$ ipython --no-banner

In [1]: import numpy as np

In [2]: import numpy.linalg as la

In [3]: np.set_printoptions(precision=1, suppress=True, linewidth=200, sign=" ")

In [4]: X = np.load("m.npy")

In [5]: X
Out[5]: 
array([[ 1.,  2.,  1.,  0.,  2.,  0.,  1.,  1.,  2.,  2.,  7.,  0.,  4.,  7.,  3.,  9.],
       [ 1.,  0.,  2.,  2.,  3.,  1.,  1.,  3.,  2.,  1., -3., -7.,  9.,  6.,  1., -8.],
       [ 2.,  1.,  3.,  2.,  1.,  1.,  3.,  0.,  3.,  2., -4.,  3.,  3.,  4.,  5.,  8.],
       [ 0.,  3.,  0.,  1.,  2.,  1.,  1.,  0.,  3.,  0.,  1.,  2., -6.,  6., -9.,  3.],
       [ 2.,  3.,  2.,  3.,  0.,  2.,  1.,  2.,  0.,  1.,  8., -5., -3.,  6.,  4.,  0.],
       [ 1.,  3.,  2.,  0.,  3.,  1.,  0.,  0.,  1.,  0., -1., -8., -3.,  1., -6.,  4.],
       [ 3.,  1.,  2.,  1.,  0.,  3.,  3.,  2.,  2.,  1.,  4.,  1., -2., -5., -4., -9.],
       [ 1.,  2.,  3.,  3.,  2.,  3.,  3.,  0.,  1.,  3., -8., -3., -3.,  5., -3., -7.],
       [ 2.,  0.,  0.,  2.,  1.,  1.,  3.,  0.,  3.,  1.,  6.,  1.,  5., -9.,  6., -3.],
       [ 2.,  0.,  2.,  1.,  0.,  3.,  0.,  3.,  2.,  1., -7.,  9.,  4., -8.,  7., -7.],
       [ 0.,  0.,  0.,  0.,  0.,  0.,  0.,  0.,  0.,  0., -2.,  2., -5.,  1.,  1., -2.],
       [ 0.,  0.,  0.,  0.,  0.,  0.,  0.,  0.,  0.,  0.,  2.,  3., -3.,  5.,  1.,  2.],
       [ 0.,  0.,  0.,  0.,  0.,  0.,  0.,  0.,  0.,  0.,  0.,  2.,  3.,  1.,  2., -5.],
       [ 0.,  0.,  0.,  0.,  0.,  0.,  0.,  0.,  0.,  0.,  4., -1., -2., -3.,  5.,  5.],
       [ 0.,  0.,  0.,  0.,  0.,  0.,  0.,  0.,  0.,  0.,  2., -4.,  5.,  1., -4.,  0.],
       [ 0.,  0.,  0.,  0.,  0.,  0.,  0.,  0.,  0.,  0., -1.,  2.,  1., -1.,  1.,  5.]])

In [6]: vec = np.array([1, 2, 2, 1, 0, 2, 1, 2, 0, 1, 0, 0, 1, 0, 1, 1])

In [7]: target = X @ vec

In [8]: target
Out[8]: array([28., 19., 35., -2., 26.,  8.,  9., 13., 18., 24., -6.,  0.,  0.,  8.,  1.,  7.])

In [9]: np.round(la.solve(X, target + X[:, 2]), 1) + 0
Out[9]: array([ 1.,  2.,  3.,  1.,  0.,  2.,  1.,  2.,  0.,  1.,  0.,  0.,  1.,  0.,  1.,  1.])

In [10]: J = np.load("w.npy")

In [11]: J
Out[11]: 
array([[ 0,  1,  1,  1,  0,  2,  1,  3],
       [ 1,  0,  1,  1,  1,  0,  2,  1],
       [ 1,  1,  0,  1,  1,  1,  0,  2],
       [ 1,  1,  1,  0,  1,  1,  1,  0],
       [ 0,  1,  1,  1,  0,  1,  1,  1],
       [ 2,  0,  1,  1,  1,  0,  1,  1],
       [ 1,  2,  0,  1,  1,  1,  0,  1],
       [ 3,  1,  2,  0,  1,  1,  1,  0]])

In [12]: round(np.abs(la.eigvals(J)).max(), 1)
Out[12]: np.float64(7.4)

In [13]: np.trace(J)
Out[13]: np.int64(0)

In [14]: ev, vecs = la.eigh(J)

In [15]: vec = np.array([2, 0, 0, 2, -1, 1, 1, -2])

In [16]: vec @ J @ vec
Out[16]: np.int64(-6)

In [17]: (np.sign(vecs[:, -1].round(6)) == np.sign(vecs[0, -1].round(6))).astype(int)
Out[17]: array([ 1,  1,  1,  1,  1,  1,  1,  1])

In [18]: la.eigvalsh(J[1:, 1:])
Out[18]: array([-2.8, -2.2, -1.1, -0.6,  0.1,  0.8,  5.7])

In [19]: vecs * np.abs(ev) @ vecs.T
Out[19]: 
array([[ 3.4,  0.7,  1.4,  0.4,  1.4,  0.4,  0.7,  0.4],
       [ 0.7,  2.2,  0.4,  0.7,  0.7,  1.4,  0.2,  0.7],
       [ 1.4,  0.4,  1.9,  0.3,  0.3,  0.9,  1.4,  0.4],
       [ 0.4,  0.7,  0.3,  1.5,  0.5,  0.3,  0.7,  1.4],
       [ 1.4,  0.7,  0.3,  0.5,  1.5,  0.3,  0.7,  0.4],
       [ 0.4,  1.4,  0.9,  0.3,  0.3,  1.9,  0.4,  1.4],
       [ 0.7,  0.2,  1.4,  0.7,  0.7,  0.4,  2.2,  0.7],
       [ 0.4,  0.7,  0.4,  1.4,  0.4,  1.4,  0.7,  3.4]])

In [20]: ev, vecs = la.eigh(J)

In [21]: np.round(vecs.T @ vecs, 1) + 0
Out[21]: 
array([[ 1.,  0.,  0.,  0.,  0.,  0.,  0.,  0.],
       [ 0.,  1.,  0.,  0.,  0.,  0.,  0.,  0.],
       [ 0.,  0.,  1.,  0.,  0.,  0.,  0.,  0.],
       [ 0.,  0.,  0.,  1.,  0.,  0.,  0.,  0.],
       [ 0.,  0.,  0.,  0.,  1.,  0.,  0.,  0.],
       [ 0.,  0.,  0.,  0.,  0.,  1.,  0.,  0.],
       [ 0.,  0.,  0.,  0.,  0.,  0.,  1.,  0.],
       [ 0.,  0.,  0.,  0.,  0.,  0.,  0.,  1.]])

In [22]: ev.round(1) + 0
Out[22]: array([-3.8, -2.4, -2. , -0.8,  0. ,  0.2,  1.3,  7.4])

In [23]: (ev > 1e-8).sum(), (ev < -1e-8).sum()
Out[23]: (np.int64(3), np.int64(4))

In [24]: f, r1 = J[3], J[5]

In [25]: f @ r1
Out[25]: np.int64(5)

In [26]: f @ f
Out[26]: np.int64(6)

In [27]: pr = (f @ r1) / (f @ f) * f

In [28]: round(float(la.norm(f + r1) ** 2 + la.norm(f - r1) ** 2), 1)
Out[28]: 30.0

In [29]: la.matrix_rank(np.outer(f, r1))
Out[29]: np.int64(1)

In [30]: round(float((r1 - pr) @ f), 1)
Out[30]: -0.0

In [31]: r1 - pr
Out[31]: array([ 1.2, -0.8,  0.2,  1. ,  0.2, -0.8,  0.2,  1. ])

In [32]: r = la.matrix_rank(J)

In [33]: r
Out[33]: np.int64(7)

In [34]: ns = la.svd(J)[2][r:].T

In [35]: ns.shape
Out[35]: (8, 1)

In [36]: [int(la.matrix_rank(J[:i])) for i in range(1, len(J) + 1)]
Out[36]: [1, 2, 3, 4, 5, 6, 7, 7]

In [37]: W0 = np.loadtxt("x.csv", delimiter=",")

In [38]: W0
Out[38]: 
array([[-2.,  1.,  1.,  1.,  1.,  1.,  1.,  1.,  1.,  1.,  1.,  1.,  1.],
       [ 1., -2.,  1.,  1.,  1.,  1.,  1.,  1.,  1.,  1.,  1.,  1.,  1.],
       [ 1.,  1., -2.,  1.,  1.,  1.,  1.,  1.,  1.,  1.,  1.,  1.,  1.],
       [ 1.,  1.,  1., -2.,  1.,  1.,  1.,  1.,  1.,  1.,  1.,  1.,  1.],
       [ 1.,  1.,  1.,  1., -2.,  1.,  1.,  1.,  1.,  1.,  1.,  1.,  1.],
       [ 1.,  1.,  1.,  1.,  1., -2.,  1.,  1.,  1.,  1.,  1.,  1.,  1.],
       [ 1.,  1.,  1.,  1.,  1.,  1., -2.,  1.,  1.,  1.,  1.,  1.,  1.],
       [ 1.,  1.,  1.,  1.,  1.,  1.,  1., -2.,  1.,  1.,  1.,  1.,  1.],
       [ 1.,  1.,  1.,  1.,  1.,  1.,  1.,  1., -2.,  1.,  1.,  1.,  1.],
       [ 1.,  1.,  1.,  1.,  1.,  1.,  1.,  1.,  1., -2.,  1.,  1.,  1.],
       [ 1.,  1.,  1.,  1.,  1.,  1.,  1.,  1.,  1.,  1., -2.,  1.,  1.],
       [ 1.,  1.,  1.,  1.,  1.,  1.,  1.,  1.,  1.,  1.,  1., -2.,  1.],
       [ 1.,  1.,  1.,  1.,  1.,  1.,  1.,  1.,  1.,  1.,  1.,  1., -2.]])

In [39]: np.all(la.eigvalsh(W0) > 0)
Out[39]: np.False_

In [40]: round(la.eigvalsh(W0).min(), 1)
Out[40]: np.float64(-3.0)

In [41]: try:
    ...:     la.cholesky(W0)
    ...: except la.LinAlgError as e:
    ...:     print(e)
    ...: 
Matrix is not positive definite

In [42]: W0[4] @ W0[2]
Out[42]: np.float64(7.0)

In [43]: round(la.norm(W0[4], 1), 1), round(float(la.norm(W0[4], np.inf)), 1)
Out[43]: (np.float64(14.0), 2.0)

In [44]: la.norm(W0, axis=0)
Out[44]: array([ 4.,  4.,  4.,  4.,  4.,  4.,  4.,  4.,  4.,  4.,  4.,  4.,  4.])

In [45]: M = np.load("sample9.npy")

In [46]: M
Out[46]: 
array([[ 1,  8,  4,  4,  8,  1,  9,  0],
       [ 0,  1,  8,  4,  4,  8,  1,  9],
       [ 9,  0,  1,  8,  4,  4,  8,  1],
       [ 1,  9,  0,  1,  8,  4,  4,  8],
       [ 8,  1,  9,  0,  1,  8,  4,  4],
       [ 4,  8,  1,  9,  0,  1,  8,  4],
       [ 4,  4,  8,  1,  9,  0,  1,  8],
       [ 8,  4,  4,  8,  1,  9,  0,  1]])

In [47]: f, r1 = M[3], M[6]

In [48]: f @ r1
Out[48]: np.int64(181)

In [49]: pr = (f @ r1) / (f @ f) * f

In [50]: np.round((r1 - pr) @ f, 1)
Out[50]: np.float64(-0.0)

In [51]: la.matrix_rank(np.outer(f, r1))
Out[51]: np.int64(1)

In [52]: pr
Out[52]: array([ 0.7,  6.7,  0. ,  0.7,  6. ,  3. ,  3. ,  6. ])

In [53]: round(la.norm(f + r1) ** 2 + la.norm(f - r1) ** 2, 1)
Out[53]: np.float64(972.0)

In [54]: other = M[0, 0] * M[1:] - np.outer(M[1:, 0], M[0])

In [55]: other
Out[55]: 
array([[  0,   1,   8,   4,   4,   8,   1,   9],
       [  0, -72, -35, -28, -68,  -5, -73,   1],
       [  0,   1,  -4,  -3,   0,   3,  -5,   8],
       [  0, -63, -23, -32, -63,   0, -68,   4],
       [  0, -24, -15,  -7, -32,  -3, -28,   4],
       [  0, -28,  -8, -15, -23,  -4, -35,   8],
       [  0, -60, -28, -24, -63,   1, -72,   1]])

In [56]: M[:, 0] / M[0, 0]
Out[56]: array([ 1.,  0.,  9.,  1.,  8.,  4.,  4.,  8.])

In [57]: la.matrix_rank(other), la.matrix_rank(M)
Out[57]: (np.int64(7), np.int64(8))

In [58]: np.flatnonzero(~other.round(6).any(axis=1))
Out[58]: array([], dtype=int64)
